$ python3 -q
>>> import numpy as np
>>> import numpy.linalg as la
>>> np.set_printoptions(precision=2, suppress=True, linewidth=120)
>>> F = np.array([[-3, 3, 1, 2, 2, 2, -3, -3, -2],
...     [-4, -5, 0, 2, 3, -3, -1, -3, -3],
...     [4, 1, 5, 5, 5, -1, -4, 4, 3],
...     [-3, 5, -3, 5, 1, 3, -5, -3, -3],
...     [-3, 2, 3, 5, 5, 4, 1, -4, 3]])
>>> F[-1] = F[0] + -2 * F[1]
>>> F
array([[-3,  3,  1,  2,  2,  2, -3, -3, -2],
       [-4, -5,  0,  2,  3, -3, -1, -3, -3],
       [ 4,  1,  5,  5,  5, -1, -4,  4,  3],
       [-3,  5, -3,  5,  1,  3, -5, -3, -3],
       [ 5, 13,  1, -2, -4,  8, -1,  3,  4]])
>>> r0, v = F[4], F[1]
>>> r0 @ v
np.int64(-145)
>>> p = (r0 @ v) / (r0 @ r0) * r0
>>> np.outer(r0, v)
array([[-20, -25,   0,  10,  15, -15,  -5, -15, -15],
       [-52, -65,   0,  26,  39, -39, -13, -39, -39],
       [ -4,  -5,   0,   2,   3,  -3,  -1,  -3,  -3],
       [  8,  10,   0,  -4,  -6,   6,   2,   6,   6],
       [ 16,  20,   0,  -8, -12,  12,   4,  12,  12],
       [-32, -40,   0,  16,  24, -24,  -8, -24, -24],
       [  4,   5,   0,  -2,  -3,   3,   1,   3,   3],
       [-12, -15,   0,   6,   9,  -9,  -3,  -9,  -9],
       [-16, -20,   0,   8,  12, -12,  -4, -12, -12]])
>>> v - p
array([-1.62,  1.18,  0.48,  1.05,  1.1 ,  0.8 , -1.48, -1.57, -1.1 ])
>>> r = la.matrix_rank(F)
>>> r
np.int64(4)
>>> ns = la.svd(F)[2][r:].T
>>> ns.shape
(9, 5)
>>> [int(la.matrix_rank(np.delete(F, i, axis=0))) for i in range(5)]
[4, 4, 3, 3, 4]
>>> vec = np.array([2, 0, 0, 3, 5, 2, 5, 0, 4])
>>> a = np.maximum(F @ vec, 0)
>>> np.flatnonzero(a > 1e-9)
array([2, 4])
>>> np.maximum(F @ vec, 0) - np.maximum(-F @ vec, 0)
array([ -9, -10,  38, -17,  11])
>>> F.T @ a
array([ 207,  181,  201,  168,  146,   50, -163,  185,  158])
>>> np.maximum(F @ (3 * vec), 0)
array([  0,   0, 114,   0,  33])
>>> a
array([ 0,  0, 38,  0, 11])
>>> U, sv, VT = la.svd(F)
>>> evecs = VT[:(sv > 1e-8).sum()]
>>> rng = np.random.default_rng(810730)
>>> vec = F[0] + -3 * F[2] + rng.integers(2) * np.eye(9)[1]
>>> vec
array([-15.,   1., -14., -13., -13.,   5.,   9., -15., -11.])
>>> la.matrix_rank(np.vstack([F, vec]))
np.int64(5)
>>> np.round(la.norm(vec - evecs.T @ evecs @ vec), 2)
np.float64(0.58)
>>> U, sv, VT = la.svd(F)
>>> sv.round(2) + 0
array([19.6 , 13.03, 11.41,  3.27,  0.  ])
>>> np.argmax(sv[:-1] / (sv[1:] + 1e-6)) + 1
np.int64(4)
>>> B = U[:, :4] @ np.diag(sv[:4]) @ VT[:4]
>>> la.matrix_rank(F, rtol=0.05)
np.int64(4)
>>> round(la.norm(F - B) / la.norm(F), 2)
np.float64(0.0)
>>> B.round(2) + 0
array([[-3.,  3.,  1.,  2.,  2.,  2., -3., -3., -2.],
       [-4., -5.,  0.,  2.,  3., -3., -1., -3., -3.],
       [ 4.,  1.,  5.,  5.,  5., -1., -4.,  4.,  3.],
       [-3.,  5., -3.,  5.,  1.,  3., -5., -3., -3.],
       [ 5., 13.,  1., -2., -4.,  8., -1.,  3.,  4.]])
